$ ipython --no-banner

In [1]: import numpy as np

In [2]: import numpy.linalg as la

In [3]: np.set_printoptions(precision=1, suppress=True, linewidth=160)

In [4]: X = np.load("layer8.npy")

In [5]: print(X)
[[ 7.8 10.  30.5  2.5 31.4 -0.4 10. ]
 [11.7  9.1 29.5 -0.6 30.   1.9  9.7]
 [10.7 11.5 29.3 -0.1 29.7 -1.4  9. ]
 [11.7  8.7 30.8 -2.2 29.9 -0.9  9.9]
 [10.6  9.3 29.4 -1.9 29.6  2.1  8.1]
 [ 9.  10.7 31.1  0.6 29.7 -0.4  8.1]
 [ 8.4  9.4 30.5 -1.6 30.6 -0.1  9.6]
 [ 9.8  9.4 30.3  1.5 28.6 -1.  12. ]
 [ 8.8 11.1 30.4 -0.7 29.4 -0.8  9.8]
 [ 9.5 10.8 29.7 -1.9 29.5  1.3 10.3]
 [ 7.6  9.3 31.  -0.6 30.5  0.3 11.7]
 [ 7.9  9.5 30.8  0.9 30.6  1.2 10.3]
 [10.5  8.7 29.8  0.9 30.2  1.9  8.2]
 [11.6 10.8 29.5 -2.3 31.1 -0.5 10.4]
 [ 9.7 10.1 29.   0.5 32.   0.6 10.2]
 [10.4 10.6 29.8 -0.3 30.2  0.  11.5]
 [10.6  9.2 29.4  0.2 30.2 -1.  10. ]
 [10.8  9.1 30.3  0.9 31.3  1.2  7.9]
 [13.1 12.4 29.7 -1.  28.9  0.2  9.1]
 [10.  11.3 28.7 -0.6 29.8  0.2 10. ]
 [10.1  8.3 28.5  0.1 29.3 -0.9 11. ]
 [ 9.8  8.8 30.5 -2.1 28.8 -0.4 10. ]
 [11.1  9.5 28.9  0.4 30.8 -1.5 10.9]
 [ 9.8  9.7 31.3 -1.6 31.6  0.5  8.7]
 [10.6 10.5 31.8 -0.4 29.9  0.3 11.2]
 [ 9.9 11.5 29.9 -1.4 28.9 -0.4 10.9]
 [ 8.1 10.2 30.5  0.9 31.1  0.6 10.6]
 [ 9.8 11.  30.1  0.4 31.4 -1.1  8.6]
 [10.5  9.7 28.5  0.6 29.4  1.1  9.6]
 [10.3 10.9 30.3 -1.3 29.9 -0.7 10.9]
 [ 7.8 11.4 30.1 -0.6 30.8 -0.9  8.3]
 [11.1 12.3 28.4  1.  29.4  0.1 10.5]
 [ 8.3  8.  30.8 -0.3 31.  -0.9 10.4]
 [ 9.3 10.5 30.2  0.3 31.6 -1.5  9.5]
 [10.6 10.5 29.4  0.3 30.2  0.2  8.7]
 [ 9.3  9.9 29.4 -0.6 31.3  1.2  9.9]
 [10.9 12.7 29.2 -0.2 29.5 -0.8  7.5]
 [10.7 11.8 30.2  1.3 28.6 -1.7  9.8]
 [ 8.2 10.1 29.6  1.1 29.5 -1.9  9.8]
 [ 9.2 10.9 30.7  0.  30.  -0.9  9.9]
 [11.1  9.9 29.6  0.8 30.8  0.2  9.5]
 [ 9.8  9.7 29.6  1.2 29.9  0.8  8.8]
 [ 9.7 11.2 29.5  0.1 29.4  1.1  8.6]
 [11.8 10.5 30.7 -0.7 29.8 -1.5  8.5]
 [11.1 11.3 29.2 -0.5 30.2 -1.1  9.7]
 [ 8.2  9.8 29.5  0.4 30.5  0.4  9.5]
 [ 8.9 11.7 29.9 -0.9 29.6 -0.6  9.7]
 [ 9.2  9.7 29.7  1.5 30.4  1.9  8.7]
 [10.4 11.3 29.8 -1.2 29.9 -0.2  8. ]]

In [6]: Ac = (X - X.mean(axis=0)) / X.std(axis=0)

In [7]: print(Ac.std(axis=0))
[1. 1. 1. 1. 1. 1. 1.]

In [8]: print(np.argwhere(np.abs(Ac) > 2))
[[ 0  3]
 [ 4  5]
 [ 7  6]
 [14  4]
 [18  0]
 [24  2]
 [31  2]
 [32  1]
 [36  1]
 [36  6]]

In [9]: coef = la.lstsq(np.delete(Ac, 6, axis=1), Ac[:, 6])[0]

In [10]: print(coef)
[-0.2 -0.3 -0.1 -0.1 -0.2 -0.3]

In [11]: print(np.abs(coef).argmax())
1

In [12]: B = np.array([[1, 1], [1, -1]])

In [13]: rng = np.random.default_rng(45)

In [14]: K = np.kron(B, np.kron(B, B))[rng.permutation(8)][:8]

In [15]: print(K)
[[ 1  1 -1 -1 -1 -1  1  1]
 [ 1  1 -1 -1  1  1 -1 -1]
 [ 1 -1  1 -1 -1  1 -1  1]
 [ 1 -1 -1  1 -1  1  1 -1]
 [ 1  1  1  1  1  1  1  1]
 [ 1 -1  1 -1  1 -1  1 -1]
 [ 1 -1 -1  1  1 -1 -1  1]
 [ 1  1  1  1 -1 -1 -1 -1]]

In [16]: vec = np.array([3, 0, 1, 0, 2, 1, 2, 3])

In [17]: print(la.norm(K @ vec) <= la.norm(K, 2) * la.norm(vec) + 1e-9)
True

In [18]: print((K * vec).sum(axis=1))
[ 4  0  4  0 12  4  4 -4]

In [19]: print(np.sign((K @ vec).round(6)))
[ 1  0  1  0  1  1  1 -1]

In [20]: data = np.load("m.npy")

In [21]: print(data)
[[  1   8   7   3  -6  -7  -1  -1  -4  -2]
 [ -6 -48 -42 -18  36  42   6   6  24  12]
 [  3  24  21   9 -18 -21  -3  -3 -12  -6]
 [  3  24  21   9 -18 -21  -3  -3 -12  -6]
 [  0   0   0   0   0   0   0   0   0   0]
 [ -9 -72 -63 -27  54  63   9   9  36  18]
 [ -2 -16 -14  -6  12  14   2   2   8   4]
 [ -2 -16 -14  -6  12  14   2   2   8   4]
 [  8  64  56  24 -48 -56  -8  -8 -32 -16]
 [  0   0   0   0   0   0   0   0   0   0]
 [  6  48  42  18 -36 -42  -6  -6 -24 -12]
 [  6  48  42  18 -36 -42  -6  -6 -24 -12]
 [  6  48  42  18 -36 -42  -6  -6 -24 -12]
 [ -8 -64 -56 -24  48  56   8   8  32  16]]

In [22]: U, sv, VT = la.svd(data)

In [23]: print(sv.round(1) + 0)
[295.6   0.    0.    0.    0.    0.    0.    0.    0.    0. ]

In [24]: B = U[:, :1] @ np.diag(sv[:1]) @ VT[:1]

In [25]: print(round(float(la.norm(data - B) / la.norm(data)), 1))
0.0

In [26]: print(la.matrix_rank(data, rtol=0.05))
1

In [27]: print(np.round(la.norm(data - B, 2), 1), np.round(sv[1], 1))
0.0 0.0

In [28]: print(round(float(np.abs(data - B).max()), 1))
0.0

In [29]: print(B)
[[  1.   8.   7.   3.  -6.  -7.  -1.  -1.  -4.  -2.]
 [ -6. -48. -42. -18.  36.  42.   6.   6.  24.  12.]
 [  3.  24.  21.   9. -18. -21.  -3.  -3. -12.  -6.]
 [  3.  24.  21.   9. -18. -21.  -3.  -3. -12.  -6.]
 [  0.   0.   0.   0.   0.   0.   0.   0.   0.   0.]
 [ -9. -72. -63. -27.  54.  63.   9.   9.  36.  18.]
 [ -2. -16. -14.  -6.  12.  14.   2.   2.   8.   4.]
 [ -2. -16. -14.  -6.  12.  14.   2.   2.   8.   4.]
 [  8.  64.  56.  24. -48. -56.  -8.  -8. -32. -16.]
 [  0.   0.   0.   0.   0.   0.   0.   0.   0.   0.]
 [  6.  48.  42.  18. -36. -42.  -6.  -6. -24. -12.]
 [  6.  48.  42.  18. -36. -42.  -6.  -6. -24. -12.]
 [  6.  48.  42.  18. -36. -42.  -6.  -6. -24. -12.]
 [ -8. -64. -56. -24.  48.  56.   8.   8.  32.  16.]]
